$ python3 -q
>>> import numpy as np
>>> from numpy import linalg as LA
>>> np.set_printoptions(precision=2, suppress=True, linewidth=100, legacy="1.25")
>>> def rnd(a):
...     return np.round(a, 2) + 0
... 
>>> A = np.load("x.npy")
>>> A
array([[1, 0, 0, 0],
       [2, 1, 0, 0],
       [0, 0, 1, 0],
       [0, 0, 2, 1]])
>>> # triangular
>>> out = np.array([[4, 4, -4], [-5, 2, -1]])
>>> basis = np.kron(out, A)
>>> print(basis.shape)
(8, 12)
>>> LA.matrix_rank(basis)
8
>>> evals, vecs = LA.eig(A)
>>> evals
array([1., 1., 1., 1.])
>>> np.prod(evals)
1.0
>>> rnd(LA.det(A.T))
1.0
>>> np.einsum("ii->", A)
4
>>> np.einsum("ij,ji->", A, A)
4
>>> mat = np.load("block8.npy")
>>> mat
array([[-21.02,  15.51,   0.99],
       [-18.69,  15.65,   2.27],
       [-21.04,  16.88,   3.12],
       [ 34.88, -56.08, -36.63],
       [  2.87, -19.07,   9.97],
       [  2.56, -19.88,  10.92],
       [  2.21, -21.35,  10.15],
       [  1.36, -20.54,  10.84],
       [-19.09,  13.85,   1.14],
       [  0.67, -19.45,   9.99],
       [-21.13,  16.14,   2.34],
       [  1.23, -19.39,   9.74],
       [-19.37,  14.46,   4.58],
       [  1.94, -20.61,  10.66],
       [  2.69, -20.99,  10.58],
       [-20.87,  15.98,   1.29],
       [  0.39, -19.95,   9.37],
       [-19.06,  17.31,   2.43],
       [-20.05,  17.93,   1.13],
       [ 35.25, -58.84, -36.12]])
>>> out = np.c_[mat[:, :1] @ np.array([[1]]), np.array([0, 0, 1, 0, 2, 0, 0, 2, 1, 0, 1, 1, 2, 2, 2, 0, 2, 1, 1, 0])]
>>> out
array([[-21.02,   0.  ],
       [-18.69,   0.  ],
       [-21.04,   1.  ],
       [ 34.88,   0.  ],
       [  2.87,   2.  ],
       [  2.56,   0.  ],
       [  2.21,   0.  ],
       [  1.36,   2.  ],
       [-19.09,   1.  ],
       [  0.67,   0.  ],
       [-21.13,   1.  ],
       [  1.23,   1.  ],
       [-19.37,   2.  ],
       [  1.94,   2.  ],
       [  2.69,   2.  ],
       [-20.87,   0.  ],
       [  0.39,   2.  ],
       [-19.06,   1.  ],
       [-20.05,   1.  ],
       [ 35.25,   0.  ]])
>>> LA.matrix_rank(np.c_[mat, out])
4
>>> rnd(LA.lstsq(mat, out[:, 0])[0])
array([1., 0., 0.])
>>> feats = np.array([[-4, -3, -4], [-3, -2, -3]])
>>> # column 2 repeats column 0
>>> u, v = feats[1], feats[0]
>>> u @ u
22
>>> pr = (u @ v) / (u @ u) * u
>>> rnd(v - pr)
array([ 0.09, -0.27,  0.09])
>>> rnd((v - pr) @ u)
0.0
>>> np.outer(u, v)
array([[12,  9, 12],
       [ 8,  6,  8],
       [12,  9, 12]])
>>> rnd(LA.norm(u + v) ** 2 + LA.norm(u - v) ** 2)
126.0
>>> LA.matrix_rank(np.outer(u, v))
1
>>> Uu, s, vt = LA.svd(feats)
>>> print(rnd(s))
[7.94 0.18]
>>> out = Uu[:, :1] @ np.diag(s[:1]) @ vt[:1]
>>> LA.matrix_rank(feats, rtol=0.05)
1
>>> out = np.array([[1, 2, 1], [-3, -3, -2]])
>>> basis = np.kron(out, feats)
>>> rnd(LA.norm(basis, 2)), rnd(LA.norm(out, 2) * LA.norm(feats, 2))
(41.69, 41.69)
>>> LA.matrix_rank(basis)
4
>>> out = np.array([[2, 0, 3], [1, 1, 3], [0, 0, 2]])
>>> np.einsum("ij,ij->i", feats, feats)
array([41, 22])
>>> np.einsum("ik,kj->ji", feats, out)
array([[-11,  -8],
       [ -3,  -2],
       [-29, -21]])
>>> np.vstack([feats, out.T]).shape
(5, 3)
>>> np.einsum("ik,kj->ij", feats, out)
array([[-11,  -3, -29],
       [ -8,  -2, -21]])
>>> print(LA.matrix_rank(np.vstack([feats, out.T])))
3
>>> basis = mat[[11, 8]].astype(float)
>>> for _ in range(3):
...     idx = LA.norm(mat[:, None] - basis, axis=-1).argmin(axis=1)
...     basis = np.array([mat[idx == j].mean(axis=0) for j in range(2)])
... 
>>> idx
array([1, 1, 1, 0, 0, 0, 0, 0, 1, 0, 1, 0, 1, 0, 0, 1, 0, 1, 1, 0])
>>> rnd(basis[1] - basis[0])
array([-27.86,  42.89,   0.37])
>>> np.abs(basis[1] - basis[0]).argmax()
1
>>> arr = np.loadtxt("out13.csv", delimiter=",")
>>> rnd(arr)
array([[-0.87, -0.49,  0.04],
       [ 0.35, -0.55,  0.76],
       [-0.35,  0.68,  0.65]])
>>> vec = np.array([1, 3, 3])
>>> print(rnd(arr @ vec))
[-2.21  0.98  3.63]
>>> rnd(arr @ (2 * vec))
array([-4.41,  1.96,  7.26])
>>> print(rnd(arr @ np.ones(3)))
[-1.32  0.56  0.98]
>>> (arr @ vec).argmax()
2
>>> rnd(arr * vec)
array([[-0.87, -1.47,  0.13],
       [ 0.35, -1.65,  2.28],
       [-0.35,  2.03,  1.94]])
>>> out = np.array([[1, 0, 0], [1, 2, 1]])
>>> basis = np.kron(out, arr)
>>> rnd(LA.norm(basis, 2)), rnd(LA.norm(out, 2) * LA.norm(arr, 2))
(2.49, 2.49)
>>> rnd(basis)
array([[-0.87, -0.49,  0.04,  0.  ,  0.  ,  0.  ,  0.  ,  0.  ,  0.  ],
       [ 0.35, -0.55,  0.76,  0.  ,  0.  ,  0.  ,  0.  ,  0.  ,  0.  ],
       [-0.35,  0.68,  0.65,  0.  ,  0.  ,  0.  ,  0.  ,  0.  ,  0.  ],
       [-0.87, -0.49,  0.04, -1.74, -0.98,  0.09, -0.87, -0.49,  0.04],
       [ 0.35, -0.55,  0.76,  0.7 , -1.1 ,  1.52,  0.35, -0.55,  0.76],
       [-0.35,  0.68,  0.65, -0.7 ,  1.35,  1.3 , -0.35,  0.68,  0.65]])
>>> rng = np.random.default_rng(621)
>>> idx = rng.integers(0, 2, 3)
>>> X = np.triu((idx[:, None] == idx) & (rng.random((3, 3)) < 0.8), 1).astype(int)
>>> X += X.T
>>> print(X)
[[0 0 0]
 [0 0 0]
 [0 0 0]]
>>> proj = np.triu(np.array([[2, -1, 2], [0, -1, 1], [-1, -3, -1]]), 1) + np.eye(3)
>>> out = proj @ arr @ LA.inv(proj)
>>> print(rnd(proj @ arr - arr @ proj))
[[-1.04  1.03  2.77]
 [-0.35  1.03  0.5 ]
 [ 0.   -0.35  0.02]]
>>> rnd(np.trace(out)), rnd(np.trace(arr))
(-0.77, -0.77)
>>> print(rnd(LA.det(out)))
1.0
>>> rnd(np.poly(out))
array([ 1.  ,  0.77, -0.77, -1.  ])
>>> rnd(np.poly(arr))
array([ 1.  ,  0.77, -0.77, -1.  ])
>>> rnd(LA.eigvals(arr))
array([-0.89+0.46j, -0.89-0.46j,  1.  +0.j  ])
>>> rnd(LA.det(2 * arr)), rnd(LA.det(arr))
(8.0, 1.0)
>>> rnd(np.einsum("ij,ji->", arr, arr))
2.14
>>> q, r_ = LA.qr(arr)
>>> rnd(q)
array([[-0.87, -0.49,  0.04],
       [ 0.35, -0.55,  0.76],
       [-0.35,  0.68,  0.65]])
>>> np.allclose(r_.T @ r_, arr.T @ arr)
True
>>> proj = np.triu(np.array([[-1, -3, 1], [3, 3, -2], [2, -1, -1]]), 1) + np.eye(3)
>>> out = proj @ q @ LA.inv(proj)
>>> print(rnd(np.trace(out)), rnd(np.trace(q)))
-0.77 -0.77
>>> u = np.array([0, -2, 2])
>>> out = arr + np.outer(u, np.eye(3)[2])
>>> rnd(out)
array([[-0.87, -0.49,  0.04],
       [ 0.35, -0.55, -1.24],
       [-0.35,  0.68,  2.65]])
>>> print(rnd(LA.det(out) / LA.det(arr)), rnd(1 + LA.solve(arr, u)[2]))
0.78 0.78
>>> print(LA.matrix_rank(LA.inv(out) - LA.inv(arr), tol=1e-8))
1
>>> basis = np.array([[3, 3, 3], [0, 0, 1], [1, 0, 0]])
>>> W0 = (rng.random((10, 3)) < 0.25) @ basis
>>> W0
array([[3, 3, 4],
       [1, 0, 1],
       [3, 3, 3],
       [0, 0, 0],
       [3, 3, 4],
       [0, 0, 0],
       [1, 0, 0],
       [0, 0, 0],
       [3, 3, 4],
       [1, 0, 1]])
>>> # rows 0 and 4 are equal
>>> vec = np.array([3, -6, 2])
>>> h1 = np.maximum(W0 @ vec, 0)
>>> np.maximum(W0 @ vec, 0) - np.maximum(-W0 @ vec, 0)
array([-1,  5, -3,  0, -1,  0,  3,  0, -1,  5])
>>> rnd(np.tanh(W0 @ vec))
array([-0.76,  1.  , -1.  ,  0.  , -0.76,  0.  ,  1.  ,  0.  , -0.76,  1.  ])
>>> W0 * (h1 > 1e-9)[:, None]
array([[0, 0, 0],
       [1, 0, 1],
       [0, 0, 0],
       [0, 0, 0],
       [0, 0, 0],
       [0, 0, 0],
       [1, 0, 0],
       [0, 0, 0],
       [0, 0, 0],
       [1, 0, 1]])
>>> np.maximum(W0 @ (3 * vec), 0)
array([ 0, 15,  0,  0,  0,  0,  9,  0,  0, 15])
>>> q, r_ = LA.qr(W0)
>>> rnd(np.trace(q @ q.T))
3.0
>>> rnd(np.abs(np.diag(r_)))
array([6.24, 1.66, 1.19])
>>> q.shape, r_.shape
((10, 3), (3, 3))
>>> print(rnd(r_))
[[-6.24 -5.76 -7.53]
 [ 0.    1.66  0.97]
 [ 0.    0.    1.19]]
>>> np.allclose(r_.T @ r_, W0.T @ W0)
True
>>> gram = np.cov(W0, rowvar=False)
>>> rnd(np.corrcoef(W0.T))
array([[1.  , 0.95, 0.96],
       [0.95, 1.  , 0.96],
       [0.96, 0.96, 1.  ]])
>>> rnd(W0.std(axis=0))
array([1.28, 1.47, 1.73])
>>> print(np.median(W0, axis=0))
[1. 0. 1.]
>>> F = np.load("m.npy")
>>> print(F)
[[-0.85 -0.49 -0.65]
 [-0.62 -0.97  0.09]
 [ 0.26  0.14  0.16]
 [-0.56 -0.74 -0.19]
 [ 0.26  0.3   0.11]
 [ 0.92  0.95  0.58]
 [-0.96 -0.97 -0.69]
 [-0.87 -0.96 -0.42]
 [-0.35  0.71 -0.49]
 [ 0.82  0.97  0.25]
 [ 0.82 -0.13  0.72]
 [ 0.35 -0.99  0.81]
 [ 0.96  0.97  0.69]
 [-0.67 -0.94 -0.08]
 [ 0.82  0.89  0.43]
 [-0.56 -0.81 -0.14]
 [ 0.62 -0.8   0.7 ]
 [-0.42  0.05 -0.34]]
>>> basis = F[[11, 12]].astype(float)
>>> for _ in range(4):
...     idx = LA.norm(F[:, None] - basis, axis=-1).argmin(axis=1)
...     basis = np.array([F[idx == j].mean(axis=0) for j in range(2)])
... 
>>> idx
array([0, 0, 1, 0, 1, 1, 0, 0, 1, 1, 1, 0, 1, 0, 1, 0, 0, 0])
>>> print(np.abs(basis[1] - basis[0]).argmax())
1
>>> basis = np.sign(np.array([[3, 2, 1, 3], [-2, 3, 2, 2], [-1, 0, -2, 1], [3, -3, 0, -2]]))
>>> out = (np.tril(basis, -1) + np.eye(4)) @ (np.triu(basis, 1) + np.eye(4))
>>> evals = np.array([-8, 4, -9, 8])
>>> M = np.rint(out * evals @ LA.inv(out)) + 0
>>> M
array([[ -9.,  29., -13.,  17.],
       [  0.,  -8.,   0.,   0.],
       [  0., -12.,   4.,   0.],
       [  0.,  16.,   0.,   8.]])
>>> q, r_ = LA.qr(M)
>>> rnd(np.abs(np.diag(r_)))
array([ 9.  , 21.54,  3.32,  3.58])
>>> np.allclose(r_.T @ r_, M.T @ M)
True
>>> q.shape, r_.shape
((4, 4), (4, 4))
>>> rnd(r_)
array([[ -9.  ,  29.  , -13.  ,  17.  ],
       [  0.  ,  21.54,  -2.23,   5.94],
       [  0.  ,   0.  ,  -3.32,  -3.99],
       [  0.  ,   0.  ,   0.  ,   3.58]])
>>> proj = np.triu(np.array([[-2, -1, 2, 2], [0, -1, 1, -1], [-1, 2, 1, 2], [-1, 1, 2, 1]]), 1) + np.eye(4)
>>> out = proj @ M @ LA.inv(proj)
>>> rnd(LA.det(out))
2304.0
>>> proj @ M - M @ proj
array([[  0.,   7.,  -3.,  89.],
       [  0., -28.,  12., -16.],
       [  0.,  32.,  12.,  -4.],
       [  0.,   0., -16.,  16.]])
>>> rnd(LA.det(A))
1.0
>>> (A != 0).astype(int)
array([[1, 0, 0, 0],
       [1, 1, 0, 0],
       [0, 0, 1, 0],
       [0, 0, 1, 1]])
